>>> import numpy as np
>>> from numpy import linalg as LA
>>> np.set_printoptions(precision=4, suppress=True, linewidth=140)
>>> X = np.loadtxt("a.csv", delimiter=",")
>>> print(X)
[[ 4.  0.  6.]
 [ 0.  4.  2.]
 [ 6.  2. 10.]]
>>> vals, evecs = LA.eigh(X)
>>> print(np.abs(evecs[:, -1]))
[0.5071 0.169  0.8452]
>>> print(np.round(LA.eigvalsh(X @ X), 4) + 0)
[  0.  16. 196.]
>>> print((vals > 1e-8).sum(), (vals < -1e-8).sum())
2 0
>>> print(np.round(evecs.T @ evecs, 4) + 0)
[[1. 0. 0.]
 [0. 1. 0.]
 [0. 0. 1.]]
>>> print(vals.sum(), np.trace(X))
18.0 18.0
>>> M = np.array([[13, 5, 0],
...     [21, 15, 0],
...     [0, 0, 4],
...     [0, 0, 3],
...     [0, 0, 0],
...     [18, 15, 0],
...     [0, 0, 3],
...     [30, 27, 0],
...     [0, 0, 5],
...     [0, 1, 0],
...     [14, 7, 0]])
>>> print(M)
[[13  5  0]
 [21 15  0]
 [ 0  0  4]
 [ 0  0  3]
 [ 0  0  0]
 [18 15  0]
 [ 0  0  3]
 [30 27  0]
 [ 0  0  5]
 [ 0  1  0]
 [14  7  0]]
>>> proj = M @ LA.solve(M.T @ M, M.T)
>>> print(np.round(LA.eigvalsh(proj), 4) + 0)
[0. 0. 0. 0. 0. 0. 0. 0. 1. 1. 1.]
>>> print(np.diag(proj))
[0.5085 0.2387 0.2712 0.1525 0.     0.1837 0.1525 0.7146 0.4237 0.0172 0.3373]
>>> print(np.allclose(proj @ proj, proj))
True
>>> cen = M - M.mean(axis=0)
>>> evecs = LA.svd(cen)[2][:1]
>>> other = cen - cen @ evecs.T @ evecs
>>> print(round(LA.norm(other) / LA.norm(cen), 4))
0.1703
>>> print(LA.norm(other, axis=1).round(6).argmax())
0
>>> print(np.diag(evecs.T @ evecs))
[0.5955 0.3976 0.0069]
>>> vec = np.array([0, 0, -1])
>>> print((M * vec).sum(axis=1))
[ 0  0 -4 -3  0  0 -3  0 -5  0  0]
>>> print(M @ np.ones(3))
[18. 36.  4.  3.  0. 33.  3. 57.  5.  1. 21.]
>>> print(np.sign((M @ vec).round(6)))
[ 0  0 -1 -1  0  0 -1  0 -1  0  0]
>>> print(M @ vec)
[ 0  0 -4 -3  0  0 -3  0 -5  0  0]
>>> print(M * vec)
[[ 0  0  0]
 [ 0  0  0]
 [ 0  0 -4]
 [ 0  0 -3]
 [ 0  0  0]
 [ 0  0  0]
 [ 0  0 -3]
 [ 0  0  0]
 [ 0  0 -5]
 [ 0  0  0]
 [ 0  0  0]]
>>> print(M @ (2 * vec))
[  0   0  -8  -6   0   0  -6   0 -10   0   0]
